% ipython --no-banner

In [1]: import numpy as np

In [2]: np.set_printoptions(suppress=True, linewidth=140)

In [3]: rd = lambda a: np.round(a, 2) + 0

In [4]: rng = np.random.default_rng(978)

In [5]: K = np.array([[1, 2, -1], [1, -2, 1], [-1, 0, 0], [-1, -1, 1]]) * (rng.random((4, 3)) < 0.3)

In [6]: K
Out[6]: 
array([[ 0,  0,  0],
       [ 0, -2,  0],
       [ 0,  0,  0],
       [ 0, -1,  0]])

In [7]: # row 2 repeats row 0

In [8]: out = K + rng.integers(-2, 3, (4, 1)) @ rng.integers(-2, 3, (1, 3))

In [9]: out
Out[9]: 
array([[ 2, -1, -1],
       [ 2, -3, -1],
       [ 2, -1, -1],
       [ 2, -2, -1]])

In [10]: np.abs(out - K).sum(axis=1)
Out[10]: array([4, 4, 4, 4])

In [11]: rd(np.linalg.svd(out - K, compute_uv=False))
Out[11]: array([4.9, 0. , 0. ])

In [12]: np.linalg.matrix_rank(out - K, tol=1e-8)
Out[12]: np.int64(1)

In [13]: Uu, sv, Vt = np.linalg.svd(K)

In [14]: vecs = Vt[:(sv > 1e-8).sum()]

In [15]: vec = K[3] + -3 * K[1] + rng.integers(2) * np.eye(3)[0]

In [16]: print(vec)
[0. 5. 0.]

In [17]: np.diag(vecs.T @ vecs)
Out[17]: array([0., 1., 0.])

In [18]: vecs.T @ vecs
Out[18]: 
array([[0., 0., 0.],
       [0., 1., 0.],
       [0., 0., 0.]])

In [19]: np.allclose(vecs.T @ vecs @ vec, vec)
Out[19]: True

In [20]: np.linalg.matrix_rank(np.vstack([K, vec]))
Out[20]: np.int64(1)

In [21]: M = np.array([[1.2, -0.7, 0.7, -0.1, 0.8, 1.0, -0.8, 0.3, 0.0, 1.6],
    ...:     [1.5, 0.3, -0.2, 0.3, -0.2, -1.0, 0.6, -0.8, -0.8, -0.4],
    ...:     [0.4, -0.1, -0.2, -0.5, -0.6, 0.7, 0.2, 1.8, 1.0, -1.1],
    ...:     [-0.2, -0.5, -0.2, 0.5, 0.7, 0.8, 0.6, 0.0, 1.6, -1.0]])

In [22]: M
Out[22]: 
array([[ 1.2, -0.7,  0.7, -0.1,  0.8,  1. , -0.8,  0.3,  0. ,  1.6],
       [ 1.5,  0.3, -0.2,  0.3, -0.2, -1. ,  0.6, -0.8, -0.8, -0.4],
       [ 0.4, -0.1, -0.2, -0.5, -0.6,  0.7,  0.2,  1.8,  1. , -1.1],
       [-0.2, -0.5, -0.2,  0.5,  0.7,  0.8,  0.6,  0. ,  1.6, -1. ]])

In [23]: th = np.radians(120)

In [24]: R = np.eye(10)

In [25]: R[3, 3] = R[6, 6] = np.cos(th)

In [26]: R[3, 6], R[6, 3] = -np.sin(th), np.sin(th)

In [27]: rd(R)
Out[27]: 
array([[ 1.  ,  0.  ,  0.  ,  0.  ,  0.  ,  0.  ,  0.  ,  0.  ,  0.  ,  0.  ],
       [ 0.  ,  1.  ,  0.  ,  0.  ,  0.  ,  0.  ,  0.  ,  0.  ,  0.  ,  0.  ],
       [ 0.  ,  0.  ,  1.  ,  0.  ,  0.  ,  0.  ,  0.  ,  0.  ,  0.  ,  0.  ],
       [ 0.  ,  0.  ,  0.  , -0.5 ,  0.  ,  0.  , -0.87,  0.  ,  0.  ,  0.  ],
       [ 0.  ,  0.  ,  0.  ,  0.  ,  1.  ,  0.  ,  0.  ,  0.  ,  0.  ,  0.  ],
       [ 0.  ,  0.  ,  0.  ,  0.  ,  0.  ,  1.  ,  0.  ,  0.  ,  0.  ,  0.  ],
       [ 0.  ,  0.  ,  0.  ,  0.87,  0.  ,  0.  , -0.5 ,  0.  ,  0.  ,  0.  ],
       [ 0.  ,  0.  ,  0.  ,  0.  ,  0.  ,  0.  ,  0.  ,  1.  ,  0.  ,  0.  ],
       [ 0.  ,  0.  ,  0.  ,  0.  ,  0.  ,  0.  ,  0.  ,  0.  ,  1.  ,  0.  ],
       [ 0.  ,  0.  ,  0.  ,  0.  ,  0.  ,  0.  ,  0.  ,  0.  ,  0.  ,  1.  ]])

In [28]: out = M @ R.T

In [29]: rd(out)
Out[29]: 
array([[ 1.2 , -0.7 ,  0.7 ,  0.74,  0.8 ,  1.  ,  0.31,  0.3 ,  0.  ,  1.6 ],
       [ 1.5 ,  0.3 , -0.2 , -0.67, -0.2 , -1.  , -0.04, -0.8 , -0.8 , -0.4 ],
       [ 0.4 , -0.1 , -0.2 ,  0.08, -0.6 ,  0.7 , -0.53,  1.8 ,  1.  , -1.1 ],
       [-0.2 , -0.5 , -0.2 , -0.77,  0.7 ,  0.8 ,  0.13,  0.  ,  1.6 , -1.  ]])

In [30]: np.allclose(np.linalg.norm(M, axis=1), np.linalg.norm(out, axis=1))
Out[30]: True

In [31]: np.allclose(M @ M.T, out @ out.T)
Out[31]: True

In [32]: print(rd(np.linalg.det(R)), np.trace(R))
1.0 7.0
